% python3 -q
>>> import numpy as np
>>> from numpy import linalg as LA
>>> np.set_printoptions(suppress=True, linewidth=120)
>>> M = np.load("out19.npy")
>>> M
array([[4., 1., 1., 1., 1., 1., 1., 1., 1.],
       [1., 4., 1., 1., 1., 1., 1., 1., 1.],
       [1., 1., 4., 1., 1., 1., 1., 1., 1.],
       [1., 1., 1., 4., 1., 1., 1., 1., 1.],
       [1., 1., 1., 1., 4., 1., 1., 1., 1.],
       [1., 1., 1., 1., 1., 4., 1., 1., 1.],
       [1., 1., 1., 1., 1., 1., 4., 1., 1.],
       [1., 1., 1., 1., 1., 1., 1., 4., 1.],
       [1., 1., 1., 1., 1., 1., 1., 1., 4.]])
>>> x0 = np.array([-2, 0, 3, 2, 3, 1, -2, -2, 1])
>>> rhs = M @ x0
>>> coef, lr = np.zeros(9), 1 / LA.norm(M, 2) ** 2
>>> for i in range(8):
...     coef -= lr * M.T @ (M @ coef - rhs)
...     if i % 2 == 0: print(i, round(LA.norm(M @ coef - rhs), 2))
... 
0 16.45
2 14.46
4 12.71
6 11.17
>>> round(LA.cond(M), 2)
np.float64(4.0)
>>> rng = np.random.default_rng(59769)
>>> A2 = M + rng.integers(-2, 3, (9, 1)) @ rng.integers(-2, 3, (1, 9))
>>> A2
array([[ 8., -3., -1.,  3.,  5.,  1.,  5., -1., -3.],
       [-1.,  6.,  2.,  0., -1.,  1., -1.,  2.,  3.],
       [-3.,  5.,  6., -1., -3.,  1., -3.,  3.,  5.],
       [-1.,  3.,  2.,  3., -1.,  1., -1.,  2.,  3.],
       [ 1.,  1.,  1.,  1.,  4.,  1.,  1.,  1.,  1.],
       [ 1.,  1.,  1.,  1.,  1.,  4.,  1.,  1.,  1.],
       [ 1.,  1.,  1.,  1.,  1.,  1.,  4.,  1.,  1.],
       [ 3., -1.,  0.,  2.,  3.,  1.,  3.,  3., -1.],
       [-3.,  5.,  3., -1., -3.,  1., -3.,  3.,  8.]])
>>> A2 - M
array([[ 4., -4., -2.,  2.,  4.,  0.,  4., -2., -4.],
       [-2.,  2.,  1., -1., -2.,  0., -2.,  1.,  2.],
       [-4.,  4.,  2., -2., -4.,  0., -4.,  2.,  4.],
       [-2.,  2.,  1., -1., -2.,  0., -2.,  1.,  2.],
       [ 0.,  0.,  0.,  0.,  0.,  0.,  0.,  0.,  0.],
       [ 0.,  0.,  0.,  0.,  0.,  0.,  0.,  0.,  0.],
       [ 0.,  0.,  0.,  0.,  0.,  0.,  0.,  0.,  0.],
       [ 2., -2., -1.,  1.,  2.,  0.,  2., -1., -2.],
       [-4.,  4.,  2., -2., -4.,  0., -4.,  2.,  4.]])
>>> np.abs(A2 - M).sum(axis=1)
array([26., 13., 26., 13.,  0.,  0.,  0., 13., 26.])
>>> W1 = np.array([[1, 1, 2, 3, 0],
...     [1, 3, 1, 1, 2],
...     [0, 0, 2, 1, 2],
...     [0, 1, 3, 2, 1],
...     [0, 2, 0, 1, 0],
...     [3, 3, 0, 2, 0],
...     [2, 0, 0, 3, 1],
...     [3, 2, 0, 1, 2],
...     [1, 1, 0, 2, 3]])
>>> coef = np.array([3, 0, 0, 1, 2])
>>> H = np.maximum(A2 @ W1 + coef, 0)
>>> H
array([[15., 10., 20., 42.,  0.],
       [18., 25.,  8., 12., 30.],
       [16., 19.,  8.,  4., 41.],
       [15., 19., 14., 15., 27.],
       [14., 19.,  8., 20., 13.],
       [23., 22.,  8., 23., 13.],
       [20., 13.,  8., 26., 16.],
       [22., 16., 11., 28.,  8.],
       [19., 22.,  2.,  7., 44.]])
>>> (H > 0).astype(int)
array([[1, 1, 1, 1, 0],
       [1, 1, 1, 1, 1],
       [1, 1, 1, 1, 1],
       [1, 1, 1, 1, 1],
       [1, 1, 1, 1, 1],
       [1, 1, 1, 1, 1],
       [1, 1, 1, 1, 1],
       [1, 1, 1, 1, 1],
       [1, 1, 1, 1, 1]])
>>> basis = np.array([[1, 0], [1, 2], [-3, 0], [-1, -1], [2, -1]])
>>> W1 @ basis
array([[-7, -1],
       [ 4,  3],
       [-3, -3],
       [-8, -1],
       [ 1,  3],
       [ 4,  4],
       [ 1, -4],
       [ 8,  1],
       [ 6, -3]])
>>> H @ basis
array([[-77., -22.],
       [ 67.,   8.],
       [ 89.,  -7.],
       [ 31.,  -4.],
       [ 15.,   5.],
       [ 24.,   8.],
       [ 15., -16.],
       [ -7.,  -4.],
       [116.,  -7.]])
>>> (H @ basis).round(6).argmax(axis=1)
array([1, 0, 0, 0, 0, 0, 0, 1, 0])
>>> W1 = np.array([[-2, -2, 2],
...     [3, -3, -2],
...     [1, -2, -3],
...     [1, 2, -3],
...     [1, 3, 3],
...     [-3, 3, 1],
...     [3, 2, -1],
...     [-1, 0, -2],
...     [0, 1, -1]])
>>> coef = np.array([4, 3, 9])
>>> H = np.maximum(M @ W1 + coef, 0)
>>> H
array([[ 1.,  1.,  9.],
       [16.,  0.,  0.],
       [10.,  1.,  0.],
       [10., 13.,  0.],
       [10., 16., 12.],
       [ 0., 16.,  6.],
       [16., 13.,  0.],
       [ 4.,  7.,  0.],
       [ 7., 10.,  0.]])
>>> np.round((H > 0).mean(axis=0), 2)
array([0.89, 0.89, 0.33])
>>> LA.matrix_rank(H)
np.int64(3)
>>> basis = np.array([[2, 2], [3, 1], [0, 0]])
>>> H @ basis
array([[ 5.,  3.],
       [32., 32.],
       [23., 21.],
       [59., 33.],
       [68., 36.],
       [48., 16.],
       [71., 45.],
       [29., 15.],
       [44., 24.]])
>>> (H @ basis).round(6).argmax(axis=1)
array([0, 0, 0, 0, 0, 0, 0, 0, 0])
